$ ipython --no-banner

In [1]: import numpy as np

In [2]: import numpy.linalg as la

In [3]: np.set_printoptions(suppress=True, linewidth=200)

In [4]: W0 = np.loadtxt("dump.csv", delimiter=",")

In [5]: W0
Out[5]: 
array([[ 2.1,  0.6,  0.7],
       [ 2. ,  0.6, -0.8],
       [-0.3,  1.2, -0.8],
       [ 0.8,  0. ,  1.5],
       [-0.5, -1.1,  0.6],
       [-0.4,  0.5, -0.2],
       [-1.5, -0.2, -1. ],
       [-1.5,  1.6,  0.1],
       [-1.5,  1.2,  1.2],
       [ 0.5,  0. , -0.6],
       [-0.7, -0.7,  0.4],
       [-1.4, -1.6,  0.6],
       [-1.1,  0. , -0.4],
       [ 1.1,  0.8,  0.7],
       [-0.6,  0.2,  0.8],
       [-1. ,  0.6,  0.1],
       [-1.8, -1.1,  0.1],
       [ 1.2, -0.5, -0.5],
       [ 0. ,  1.4, -0.3],
       [ 0.9, -0.5,  0. ],
       [-2.4, -2.4,  0. ],
       [-1.5,  0.5,  0.2]])

In [6]: Xc = W0 - W0.mean(axis=1)
ValueError: operands could not be broadcast together with shapes (22,3) (22,) 


In [7]: Xc = W0 - W0.mean(axis=0)

In [8]: left, sigma, Vh = la.svd(Xc, full_matrices=False)

In [9]: print(np.abs(left[:, 0]).argmax())
20

In [10]: np.round(Xc.mean(axis=0), 2) + 0
Out[10]: array([0., 0., 0.])

In [11]: np.searchsorted(np.cumsum(sigma ** 2) / (sigma ** 2).sum(), 0.9) + 1
Out[11]: np.int64(3)

In [12]: np.abs(Vh[0]).argmax()
Out[12]: np.int64(0)

In [13]: E = np.load("block12.npy")

In [14]: E
Out[14]: 
array([[-2,  0,  0,  0,  0,  0,  0],
       [ 0, -2,  0,  0,  0,  0,  0],
       [ 0,  0, -2,  0,  0,  0,  0],
       [ 0,  0,  0,  0,  0,  0,  0],
       [ 0,  0,  0,  0,  3,  0,  0],
       [ 0,  0,  0,  0,  0,  1,  0],
       [ 0,  0,  0,  0,  0,  0,  0]])

In [15]: ev, V = la.eigh(E)

In [16]: x0 = np.array([3, -3, 2, 3, -1, -3, 0])

In [17]: V * np.maximum(ev, 0) @ V.T
Out[17]: 
array([[0., 0., 0., 0., 0., 0., 0.],
       [0., 0., 0., 0., 0., 0., 0.],
       [0., 0., 0., 0., 0., 0., 0.],
       [0., 0., 0., 0., 0., 0., 0.],
       [0., 0., 0., 0., 3., 0., 0.],
       [0., 0., 0., 0., 0., 1., 0.],
       [0., 0., 0., 0., 0., 0., 0.]])

In [18]: V * np.abs(ev) @ V.T
Out[18]: 
array([[2., 0., 0., 0., 0., 0., 0.],
       [0., 2., 0., 0., 0., 0., 0.],
       [0., 0., 2., 0., 0., 0., 0.],
       [0., 0., 0., 0., 0., 0., 0.],
       [0., 0., 0., 0., 3., 0., 0.],
       [0., 0., 0., 0., 0., 1., 0.],
       [0., 0., 0., 0., 0., 0., 0.]])

In [19]: (np.sign(V[:, -1].round(6)) == np.sign(V[0, -1].round(6))).astype(int)
Out[19]: array([1, 1, 1, 1, 0, 1, 1])

In [20]: x0 @ E @ x0
Out[20]: np.int64(-32)

In [21]: np.round(la.pinv(E), 2)
Out[21]: 
array([[-0.5 ,  0.  ,  0.  ,  0.  ,  0.  ,  0.  ,  0.  ],
       [ 0.  , -0.5 ,  0.  ,  0.  ,  0.  ,  0.  ,  0.  ],
       [ 0.  ,  0.  , -0.5 ,  0.  ,  0.  ,  0.  ,  0.  ],
       [ 0.  ,  0.  ,  0.  ,  0.  ,  0.  ,  0.  ,  0.  ],
       [ 0.  ,  0.  ,  0.  ,  0.  ,  0.33,  0.  ,  0.  ],
       [ 0.  ,  0.  ,  0.  ,  0.  ,  0.  ,  1.  ,  0.  ],
       [ 0.  ,  0.  ,  0.  ,  0.  ,  0.  ,  0.  ,  0.  ]])

In [22]: print(np.round(la.norm(E, axis=0), 2))
[2. 2. 2. 0. 3. 1. 0.]

In [23]: E @ E.T
Out[23]: 
array([[4, 0, 0, 0, 0, 0, 0],
       [0, 4, 0, 0, 0, 0, 0],
       [0, 0, 4, 0, 0, 0, 0],
       [0, 0, 0, 0, 0, 0, 0],
       [0, 0, 0, 0, 9, 0, 0],
       [0, 0, 0, 0, 0, 1, 0],
       [0, 0, 0, 0, 0, 0, 0]])

In [24]: E.T @ E
Out[24]: 
array([[4, 0, 0, 0, 0, 0, 0],
       [0, 4, 0, 0, 0, 0, 0],
       [0, 0, 4, 0, 0, 0, 0],
       [0, 0, 0, 0, 0, 0, 0],
       [0, 0, 0, 0, 9, 0, 0],
       [0, 0, 0, 0, 0, 1, 0],
       [0, 0, 0, 0, 0, 0, 0]])

In [25]: np.all(la.eigvalsh(E) > 0)
Out[25]: np.False_

In [26]: la.cholesky(E)
LinAlgError: Matrix is not positive definite


In [27]: np.round(la.eigvalsh(E).min(), 2)
Out[27]: np.float64(-2.0)

In [28]: Xc = (W0 - W0.mean(axis=0)) / W0.std(axis=0)

In [29]: np.round(Xc.std(axis=0), 2)
Out[29]: array([1., 1., 1.])

In [30]: b = la.lstsq(np.delete(Xc, 2, axis=1), Xc[:, 2])[0]

In [31]: np.round(1 - np.var(Xc[:, 2] - np.delete(Xc, 2, axis=1) @ b), 2)
Out[31]: np.float64(0.0)

In [32]: np.abs(b).argmax()
Out[32]: np.int64(1)

In [33]: la.lstsq(E[:-1].T, E[-1])[2]
Out[33]: np.int32(5)

In [34]: la.inv(E)
LinAlgError: Singular matrix


In [35]: print(np.abs(np.diag(la.qr(E)[1])) > 1e-9)
[ True  True  True False  True  True False]

In [36]: print(np.allclose(E[:-1].T @ la.lstsq(E[:-1].T, E[-1])[0], E[-1]))
True

In [37]: np.round(E @ la.pinv(E) @ E, 2)
Out[37]: 
array([[-2.,  0.,  0.,  0.,  0.,  0.,  0.],
       [ 0., -2.,  0.,  0.,  0.,  0.,  0.],
       [ 0.,  0., -2.,  0.,  0.,  0.,  0.],
       [ 0.,  0.,  0.,  0.,  0.,  0.,  0.],
       [ 0.,  0.,  0.,  0.,  3.,  0.,  0.],
       [ 0.,  0.,  0.,  0.,  0.,  1.,  0.],
       [ 0.,  0.,  0.,  0.,  0.,  0.,  0.]])

In [38]: mat = np.loadtxt("arr.csv", delimiter=",")

In [39]: print(mat)
[[-0.18 -1.44 -0.18  3.06  1.26  1.8  -2.7  -1.98 -3.06 -1.98 -1.8  -2.16]
 [ 1.06 -2.12 -0.44  1.98  2.38 -0.9  -1.3  -0.34 -0.88 -1.24 -0.3  -0.38]
 [ 0.93  0.02 -0.12 -1.81  0.35 -2.51  1.91  1.83  2.58  1.2   1.67  1.99]
 [-0.61  0.42  0.14  0.37 -0.63  1.25 -0.55 -0.71 -0.92 -0.26 -0.65 -0.77]
 [-0.04  1.8   0.26 -3.32 -1.68 -1.54  2.84  1.96  3.1   2.14  1.78  2.14]
 [ 0.61 -0.42 -0.14 -0.37  0.63 -1.25  0.55  0.71  0.92  0.26  0.65  0.77]
 [-0.96  1.86  0.39 -1.68 -2.1   0.87  1.08  0.24  0.69  1.05  0.21  0.27]
 [-0.69  1.9   0.36 -2.27 -2.03  0.11  1.69  0.81  1.5   1.44  0.73  0.89]
 [-1.12  1.64  0.38 -0.96 -1.96  1.5   0.4  -0.32 -0.14  0.58 -0.3  -0.34]
 [ 0.94 -2.02 -0.41  2.02  2.24 -0.67 -1.38 -0.46 -1.03 -1.27 -0.41 -0.51]
 [-0.09  0.34  0.06 -0.47 -0.35 -0.07  0.37  0.21  0.36  0.3   0.19  0.23]]

In [40]: la.cond(mat) > 100
Out[40]: np.True_

In [41]: la.matrix_rank(mat, rtol=0.1)
Out[41]: np.int64(2)

In [42]: [round(float(x), 2) for x in la.svd(mat, compute_uv=False)[:3]]
Out[42]: [13.56, 7.28, 0.0]

In [43]: round(float(la.norm(mat, 2) / la.norm(mat)), 2)
Out[43]: 0.88
